% ipython --no-banner

In [1]: import numpy as np

In [2]: np.set_printoptions(precision=3, suppress=True, linewidth=140, floatmode="fixed")

In [3]: def tidy(a):
   ...:     return np.round(a, 3) + 0
   ...: 

In [4]: F = np.load("x.npy")

In [5]: F
Out[5]: 
array([[-0.300, -1.000,  0.200,  0.500,  0.700,  0.300,  0.000, -1.200],
       [-0.400, -0.800, -0.700,  1.800, -0.200,  0.400,  0.100, -0.500],
       [-1.000, -0.300,  1.100, -1.000,  0.500, -0.100,  1.800,  1.800],
       [-1.500,  1.200,  1.200, -0.800, -0.900, -2.200,  1.300,  0.400]])

In [6]: A2 = F / np.linalg.norm(F, axis=1)
ValueError: operands could not be broadcast together with shapes (4,8) (4,) 


In [7]: A2 = F / np.linalg.norm(F, axis=1, keepdims=True)

In [8]: gram = A2 @ A2.T

In [9]: tidy(np.linalg.norm(A2, axis=1))
Out[9]: array([1.000, 1.000, 1.000, 1.000])

In [10]: (gram - 2 * np.eye(4)).round(6).argmax(axis=1)
Out[10]: array([1, 0, 3, 2])

In [11]: tidy(gram[3])
Out[11]: array([-0.399, -0.419,  0.528,  1.000])

In [12]: tidy(np.degrees(np.arccos(np.clip(gram[3, 2], -1, 1))))
Out[12]: np.float64(58.156)

In [13]: M = np.load("test19.npy")

In [14]: tidy(M)
Out[14]: 
array([[-0.475,  0.406, -0.521],
       [ 0.086, -0.413,  0.367],
       [ 0.475, -0.187, -0.129],
       [-0.475,  0.230,  0.725],
       [-0.562, -0.760, -0.226]])

In [15]: r0, g = M[2], M[1]

In [16]: tidy(r0 @ r0)
Out[16]: np.float64(0.277)

In [17]: p = (r0 @ g) / (r0 @ r0) * r0

In [18]: tidy(g - p)
Out[18]: array([-0.035, -0.365,  0.399])

In [19]: tidy(p)
Out[19]: array([ 0.121, -0.048, -0.033])

In [20]: tidy(np.linalg.norm(r0 + g) ** 2 + np.linalg.norm(r0 - g) ** 2)
Out[20]: np.float64(1.178)

In [21]: proj = M @ np.linalg.solve(M.T @ M, M.T)

In [22]: tidy(np.diag(proj))
Out[22]: array([0.662, 0.312, 0.277, 0.805, 0.943])

In [23]: x = np.array([-1, 2, -1])

In [24]: target = M @ x

In [25]: tidy(np.linalg.solve(M.T @ M, M.T @ target))
Out[25]: array([-1.000,  2.000, -1.000])

In [26]: np.linalg.solve(M, target)
LinAlgError: Last 2 dimensions of the array must be square


In [27]: rng = np.random.default_rng(6083)

In [28]: target = target + 0.05 * rng.normal(size=5)

In [29]: tidy(target)
Out[29]: array([ 1.771, -1.350, -0.715,  0.238, -0.698])

In [30]: b, *_ = np.linalg.lstsq(M, target)

In [31]: b.round()
Out[31]: array([-1.000,  2.000, -1.000])

In [32]: tidy(b)
Out[32]: array([-1.019,  1.994, -0.996])

In [33]: tidy(np.linalg.norm(target - M @ b))
Out[33]: np.float64(0.09)

In [34]: [round(float(np.linalg.norm(np.linalg.solve(M.T @ M + lam * np.eye(3), M.T @ target))), 2) for lam in (0, 1, 10, 100)]
Out[34]: [2.45, 1.23, 0.22, 0.02]
